$ python3 -q
>>> import numpy as np
>>> np.set_printoptions(precision=2, suppress=True, linewidth=120)
>>> data = np.loadtxt("run19.csv", delimiter=",")
>>> data
array([[ 0.02, -3.  , -1.  , -3.  ,  3.  ,  1.  ,  2.  ],
       [-2.  , -2.98,  2.  , -3.  ,  0.  ,  2.  , -2.  ],
       [-3.  , -1.  ,  2.02, -1.  ,  1.  , -2.  , -1.  ],
       [ 2.  ,  0.  , -3.  ,  0.02, -3.  , -1.  , -3.  ],
       [ 0.  , -1.  ,  3.  , -1.  , -0.98,  2.  ,  2.  ],
       [ 2.  ,  0.  ,  3.  , -2.  ,  2.  ,  2.02,  0.  ],
       [ 0.  , -3.  , -1.  , -3.  ,  3.  ,  1.  ,  2.02]])
>>> B = data / np.linalg.norm(data, axis=1, keepdims=True)
>>> gram = B @ B.T
>>> np.linalg.norm(B, axis=1)
array([1., 1., 1., 1., 1., 1., 1.])
>>> np.argwhere(np.triu(np.abs(gram) > 0.95, 1))
array([[0, 6]])
>>> Uu, sig = np.linalg.svd(data)
Traceback (most recent call last):
  File "<python-input-8>", line 1, in <module>
    Uu, sig = np.linalg.svd(data)
    ^^^^^^^
ValueError: too many values to unpack (expected 2)
>>> Uu, sig, Vt = np.linalg.svd(data, full_matrices=False)
>>> np.cumsum(sig ** 2) / np.sum(sig ** 2)
array([0.5 , 0.68, 0.83, 0.94, 0.99, 1.  , 1.  ])
>>> print(Uu.shape, sig.shape, Vt.shape)
(7, 7) (7,) (7, 7)
>>> np.round(Vt @ Vt.T, 2) + 0
array([[1., 0., 0., 0., 0., 0., 0.],
       [0., 1., 0., 0., 0., 0., 0.],
       [0., 0., 1., 0., 0., 0., 0.],
       [0., 0., 0., 1., 0., 0., 0.],
       [0., 0., 0., 0., 1., 0., 0.],
       [0., 0., 0., 0., 0., 1., 0.],
       [0., 0., 0., 0., 0., 0., 1.]])
>>> np.abs(Vt[0])
array([0.14, 0.46, 0.31, 0.53, 0.47, 0.31, 0.27])
>>> print(sig)
[9.92 5.99 5.43 4.79 3.01 1.47 0.01]
>>> (sig > 1e-8).sum()
np.int64(7)
>>> E = np.loadtxt("layer19.csv", delimiter=",")
>>> E
array([[2., 2., 3., 2., 0.],
       [0., 3., 0., 1., 0.],
       [1., 0., 0., 1., 2.],
       [2., 3., 3., 1., 0.],
       [1., 0., 3., 0., 0.]])
>>> np.linalg.norm(E, axis=1)
array([4.58, 3.16, 2.45, 4.8 , 3.16])
>>> E[2] @ E[0]
np.float64(4.0)
>>> np.round(np.linalg.norm(E, "nuc"), 2)
np.float64(14.24)
>>> mat = np.load("w.npy")
>>> mat
array([[-7,  5],
       [ 0, -7],
       [ 0, -7],
       [ 8, -9],
       [-8, -9],
       [ 1, -5],
       [ 2, -6]])
>>> vals, evecs = np.linalg.eig(E)
>>> np.sort(np.linalg.eigvals(E @ E))
array([ 0.43,  0.54,  8.24,  8.74, 34.05])
>>> np.round(E @ evecs[:, 0] - vals[0] * evecs[:, 0], 2) + 0
array([0., 0., 0., 0., 0.])
>>> print(vals)
[ 5.84  2.96  0.74 -0.66 -2.87]
>>> round(np.prod(vals), 2)
np.float64(24.0)
>>> B = np.c_[mat[:, :1] @ np.array([[2]]), np.array([0, 2, 0, 1, 0, 0, 1])]
>>> B
array([[-14,   0],
       [  0,   2],
       [  0,   0],
       [ 16,   1],
       [-16,   0],
       [  2,   0],
       [  4,   1]])
>>> np.linalg.matrix_rank(B)
np.int64(2)
>>> np.linalg.norm(np.linalg.qr(mat)[0].T @ B, axis=0) ** 2 / ((B ** 2).sum(axis=0) + 1e-12)
array([1.  , 0.44])
>>> np.round(np.linalg.norm(B - mat @ np.linalg.lstsq(mat, B)[0], axis=0), 2) + 0
array([0.  , 1.84])
>>> x = np.array([-1, -1])
>>> rhs = mat @ x
>>> try:
...     np.linalg.solve(mat, rhs)
... except np.linalg.LinAlgError as e:
...     print(e)
... 
Last 2 dimensions of the array must be square
>>> print(np.linalg.solve(mat.T @ mat, mat.T @ rhs))
[-1. -1.]
>>> np.linalg.lstsq(mat, rhs)[0]
array([-1., -1.])
>>> rhs
array([ 2,  7,  7,  1, 17,  4,  4])
>>> rng = np.random.default_rng(83)
>>> rhs = rhs + 0.02 * rng.normal(size=7)
>>> rhs
array([ 1.97,  6.99,  7.  ,  1.01, 16.98,  4.02,  4.  ])
>>> beta, *_ = np.linalg.lstsq(mat, rhs)
>>> beta
array([-1., -1.])
>>> print(round(float(np.linalg.norm(rhs - mat @ beta)), 2))
0.03
>>> M, _ = np.linalg.qr(np.array([[-0.6, -0.8, 0.5, -0.4, 1.7, 0.4],
...     [-0.5, 0.4, -1.0, -1.2, -0.3, 0.9],
...     [-1.1, -0.8, 0.9, 0.6, 1.6, 1.1],
...     [0.7, -0.9, -0.1, 0.1, 0.0, 0.0],
...     [0.3, -0.9, 0.7, 0.4, 1.2, 0.3],
...     [0.6, -0.4, 0.5, -2.4, -0.2, 0.6]]))
>>> print(M)
[[-0.36  0.44  0.12  0.23 -0.5  -0.59]
 [-0.3  -0.22  0.72  0.41 -0.09  0.4 ]
 [-0.66  0.44 -0.19 -0.03  0.52  0.24]
 [ 0.42  0.5   0.59 -0.2   0.39 -0.16]
 [ 0.18  0.5  -0.1  -0.17 -0.53  0.63]
 [ 0.36  0.23 -0.27  0.84  0.19  0.05]]
>>> np.allclose(M @ M.T, M.T @ M)
True
>>> (M + M.T) / 2
array([[-0.36,  0.07, -0.27,  0.32, -0.16, -0.12],
       [ 0.07, -0.22,  0.58,  0.46,  0.2 ,  0.31],
       [-0.27,  0.58, -0.19,  0.28,  0.21, -0.02],
       [ 0.32,  0.46,  0.28, -0.2 ,  0.11,  0.34],
       [-0.16,  0.2 ,  0.21,  0.11, -0.53,  0.41],
       [-0.12,  0.31, -0.02,  0.34,  0.41,  0.05]])
>>> np.round(M @ M, 2) + 0
array([[-0.29, -0.48,  0.59, -0.36,  0.45,  0.03],
       [ 0.  ,  0.49, -0.19,  0.09,  0.83,  0.15],
       [ 0.4 , -0.17,  0.14,  0.16, -0.05,  0.87],
       [-0.77,  0.39,  0.19,  0.13, -0.26,  0.36],
       [-0.09, -0.28,  0.18,  0.9 ,  0.15, -0.2 ],
       [ 0.39,  0.52,  0.72,  0.03, -0.11, -0.2 ]])
>>> round(float(np.trace(M)), 2)
-1.45
>>> np.linalg.matrix_power(M, 3)
array([[-0.2 ,  0.29, -0.76, -0.25,  0.13,  0.47],
       [ 0.22,  0.31,  0.32,  0.18, -0.52,  0.67],
       [ 0.19,  0.53, -0.24,  0.73,  0.14, -0.28],
       [ 0.18, -0.33,  0.15,  0.3 ,  0.71,  0.49],
       [ 0.33,  0.59,  0.33, -0.52,  0.4 , -0.08],
       [-0.86,  0.29,  0.37,  0.13,  0.16,  0.07]])
>>> round(np.linalg.det(M), 2)
np.float64(-1.0)
>>> x = np.array([0, 3, -1, -3, -1, 1])
>>> print(np.round(np.linalg.norm(x), 2), round(np.linalg.norm(M @ x), 2))
4.58 4.58
>>> [p for p in range(1, 25) if np.allclose(np.linalg.matrix_power(M, p), np.eye(6))]
[]
>>> np.linalg.inv(M)
array([[-0.36, -0.3 , -0.66,  0.42,  0.18,  0.36],
       [ 0.44, -0.22,  0.44,  0.5 ,  0.5 ,  0.23],
       [ 0.12,  0.72, -0.19,  0.59, -0.1 , -0.27],
       [ 0.23,  0.41, -0.03, -0.2 , -0.17,  0.84],
       [-0.5 , -0.09,  0.52,  0.39, -0.53,  0.19],
       [-0.59,  0.4 ,  0.24, -0.16,  0.63,  0.05]])
>>> print(np.abs(np.linalg.eigvals(M)))
[1. 1. 1. 1. 1. 1.]
>>> print(np.round(np.linalg.det(M), 2))
-1.0
>>> np.sort(np.abs(np.degrees(np.angle(np.linalg.eigvals(M)))))
array([  0.  ,  87.2 ,  87.2 , 140.74, 140.74, 180.  ])
>>> r0, r1 = M[0], M[3]
>>> round(float(r0 @ r0), 2)
1.0
>>> p = (r0 @ r1) / (r0 @ r0) * r0
>>> np.outer(r0, r1)
array([[-0.15, -0.18, -0.21,  0.07, -0.14,  0.06],
       [ 0.19,  0.22,  0.26, -0.09,  0.17, -0.07],
       [ 0.05,  0.06,  0.07, -0.02,  0.05, -0.02],
       [ 0.1 ,  0.12,  0.14, -0.05,  0.09, -0.04],
       [-0.21, -0.25, -0.3 ,  0.1 , -0.19,  0.08],
       [-0.25, -0.3 , -0.35,  0.12, -0.23,  0.1 ]])
>>> round(np.linalg.norm(r0 + r1) ** 2 + np.linalg.norm(r0 - r1) ** 2, 2)
np.float64(4.0)
>>> print(np.linalg.matrix_rank(np.outer(r0, r1)))
1
>>> r1 - p
array([ 0.42,  0.5 ,  0.59, -0.2 ,  0.39, -0.16])
>>> B = mat / np.sqrt((mat ** 2).mean(axis=1, keepdims=True))
>>> B[3]
array([ 0.94, -1.06])
>>> np.linalg.matrix_rank(B) == np.linalg.matrix_rank(mat)
np.True_
>>> X = np.array([[10, 2, -17, -5, 11],
...     [2, 4, -10, -10, -8],
...     [-17, -10, 41, 25, 0],
...     [-5, -10, 25, 25, 20],
...     [11, -8, 0, 20, 41]])
>>> round(np.trace(np.linalg.pinv(X) @ X), 2)
np.float64(2.0)
>>> vals, evecs = np.linalg.eigh(X)
>>> np.linalg.eigvalsh(X + 2 * np.eye(5))
array([ 2.  ,  2.  ,  2.  , 51.58, 73.42])
>>> np.round(np.linalg.svd(X, compute_uv=False), 2) + 0
array([71.42, 49.58,  0.  ,  0.  ,  0.  ])
>>> np.abs(evecs[:, -1]).round(6).argmax()
np.int64(2)
>>> np.round(evecs.T @ evecs, 2) + 0
array([[1., 0., 0., 0., 0.],
       [0., 1., 0., 0., 0.],
       [0., 0., 1., 0., 0.],
       [0., 0., 0., 1., 0.],
       [0., 0., 0., 0., 1.]])
>>> np.abs(evecs[:, -1])
array([0.17, 0.23, 0.65, 0.59, 0.39])
>>> labels = rng.permutation(5)
>>> print(labels)
[2 3 4 1 0]
>>> B = X[labels][:, labels]
>>> np.trace(B)
np.int64(121)
>>> B
array([[ 41,  25,   0, -10, -17],
       [ 25,  25,  20, -10,  -5],
       [  0,  20,  41,  -8,  11],
       [-10, -10,  -8,   4,   2],
       [-17,  -5,  11,   2,  10]])
>>> vals, evecs = np.linalg.eigh(B)
>>> vals.round(2) + 0
array([ 0.  ,  0.  ,  0.  , 49.58, 71.42])
>>> np.round(evecs.T @ B @ evecs, 2) + 0
array([[ 0.  ,  0.  ,  0.  ,  0.  ,  0.  ],
       [ 0.  ,  0.  ,  0.  ,  0.  ,  0.  ],
       [ 0.  ,  0.  ,  0.  ,  0.  ,  0.  ],
       [ 0.  ,  0.  ,  0.  , 49.58,  0.  ],
       [ 0.  ,  0.  ,  0.  ,  0.  , 71.42]])
>>> (vals > 1e-8).sum(), (vals < -1e-8).sum()
(np.int64(2), np.int64(0))
>>> np.round(np.linalg.eigvalsh(B @ B), 2) + 0
array([   0.  ,    0.  ,    0.  , 2458.16, 5100.84])
>>> print(np.round(evecs @ np.diag(vals) @ evecs.T, 2) + 0)
[[ 41.  25.   0. -10. -17.]
 [ 25.  25.  20. -10.  -5.]
 [  0.  20.  41.  -8.  11.]
 [-10. -10.  -8.   4.   2.]
 [-17.  -5.  11.   2.  10.]]
>>> np.round(np.linalg.svd(B, compute_uv=False), 2) + 0
array([71.42, 49.58,  0.  ,  0.  ,  0.  ])
>>> Uu, sig, Vt = np.linalg.svd(X)
>>> sig.round(2) + 0
array([71.42, 49.58,  0.  ,  0.  ,  0.  ])
>>> B = Uu[:, :2] @ np.diag(sig[:2]) @ Vt[:2]
>>> B.round(2) + 0
array([[ 10.,   2., -17.,  -5.,  11.],
       [  2.,   4., -10., -10.,  -8.],
       [-17., -10.,  41.,  25.,   0.],
       [ -5., -10.,  25.,  25.,  20.],
       [ 11.,  -8.,   0.,  20.,  41.]])
>>> print(np.linalg.matrix_rank(B))
2
>>> W0 = np.load("test15.npy")
>>> W0
array([[ 1,  0,  0,  0,  0],
       [ 1,  1,  0,  0,  0],
       [-3,  1,  1,  0,  0],
       [-1,  0, -2,  1,  0],
       [-1,  2,  1, -1,  1]])
>>> x = np.array([-4, -3, 2, -1, -1])
>>> rhs = W0 @ x
>>> beta, lr = np.zeros(5), 1 / np.linalg.norm(W0, 2) ** 2
>>> for i in range(6):
...     beta -= lr * W0.T @ (W0 @ beta - rhs)
...     if i % 1 == 0: print(i, round(np.linalg.norm(W0 @ beta - rhs), 2))
... 
0 6.87
1 5.38
2 4.34
3 3.54
4 2.91
5 2.39
>>> print(beta)
[-3.58 -1.77  1.64  0.05 -0.71]
>>> x = np.array([-6, -5, 1, -6, 4])
>>> rhs = W0 @ x
>>> rhs
array([ -6, -11,  14,  -2,   7])
>>> np.linalg.solve(W0.T, W0[4])
array([0., 0., 0., 0., 1.])
>>> q, r_ = np.linalg.qr(W0)
>>> np.round(q.T @ q, 2) + 0
array([[1., 0., 0., 0., 0.],
       [0., 1., 0., 0., 0.],
       [0., 0., 1., 0., 0.],
       [0., 0., 0., 1., 0.],
       [0., 0., 0., 0., 1.]])
>>> np.abs(np.diag(r_))
array([3.61, 2.18, 2.12, 0.52, 0.11])
>>> x = np.array([5, 3, -5, -2, -4])
>>> (W0 @ x).argmax()
np.int64(1)
>>> np.einsum("ij,j->i", W0, x)
array([  5,   8, -17,   3,  -6])
>>> W0 @ np.ones(5)
array([ 1.,  2., -1., -2.,  2.])
>>> W0 @ np.eye(5)[0]
array([ 1.,  1., -3., -1., -1.])
>>> np.sign((W0 @ x).round(6))
array([ 1,  1, -1,  1, -1])
>>> F = np.array([[2.43, 0.23, 0.01, 0.68, 2.62],
...     [-0.93, 0.5, 1.3, 0.68, -1.25],
...     [-0.93, 0.81, 1.57, 1.2, 0.08],
...     [-2.67, -0.2, 0.4, -0.68, -3.93],
...     [-1.34, 0.35, 0.15, 0.44, 1.51],
...     [0.13, 1.39, 3.73, 2.2, -2.8]])
>>> x = np.array([1, 3, 2, -1, 2])
>>> F @ (2 * x)
array([ 15.4 ,  -0.02,   7.2 , -19.3 ,   5.18,   7.92])
>>> print(np.sign((F @ x).round(6)))
[ 1. -1.  1. -1.  1.  1.]
>>> F @ np.eye(5)[3]
array([ 0.68,  0.68,  1.2 , -0.68,  0.44,  2.2 ])
>>> print(np.linalg.norm(F @ x) <= np.linalg.norm(F, 2) * np.linalg.norm(x) + 1e-9)
True
>>> F * x
array([[ 2.43,  0.69,  0.02, -0.68,  5.24],
       [-0.93,  1.5 ,  2.6 , -0.68, -2.5 ],
       [-0.93,  2.43,  3.14, -1.2 ,  0.16],
       [-2.67, -0.6 ,  0.8 ,  0.68, -7.86],
       [-1.34,  1.05,  0.3 , -0.44,  3.02],
       [ 0.13,  4.17,  7.46, -2.2 , -5.6 ]])
>>> (F @ x).argmax()
np.int64(0)
>>> arr = np.load("x.npy")
>>> print(arr)
[[-1.95 -2.02 -2.04 -4.06 -1.99 -0.11  0.05]
 [ 0.05 -0.04 -0.09 -0.05 -0.06 -0.02  0.16]]
>>> x = np.array([3, 5, 2, 3, 5, 2, 4])
>>> print(np.einsum("ij,j->i", arr, x))
[-42.18  -0.08]
>>> print(arr @ np.ones(7))
[-12.12  -0.05]
>>> (arr * x).sum(axis=1)
array([-42.18,  -0.08])
>>> np.linalg.norm(arr @ x) <= np.linalg.norm(arr, 2) * np.linalg.norm(x) + 1e-9
np.True_
>>> arr @ (2 * x)
array([-84.36,  -0.16])
>>> np.sign((arr @ x).round(6))
array([-1., -1.])
>>> x = np.array([0, 3, -3, -1, -3, 3, -1])
>>> a = np.maximum(arr @ x, 0)
>>> arr.T @ a
array([-18.93, -19.62, -19.82, -39.43, -19.33,  -1.07,   0.51])
>>> print(np.maximum(arr @ x, 0) - np.maximum(-arr @ x, 0))
[9.71 0.16]
>>> arr * (a > 1e-9)[:, None]
array([[-1.95, -2.02, -2.04, -4.06, -1.99, -0.11,  0.05],
       [ 0.05, -0.04, -0.09, -0.05, -0.06, -0.02,  0.16]])
>>> np.tanh(arr @ x)
array([1.  , 0.16])
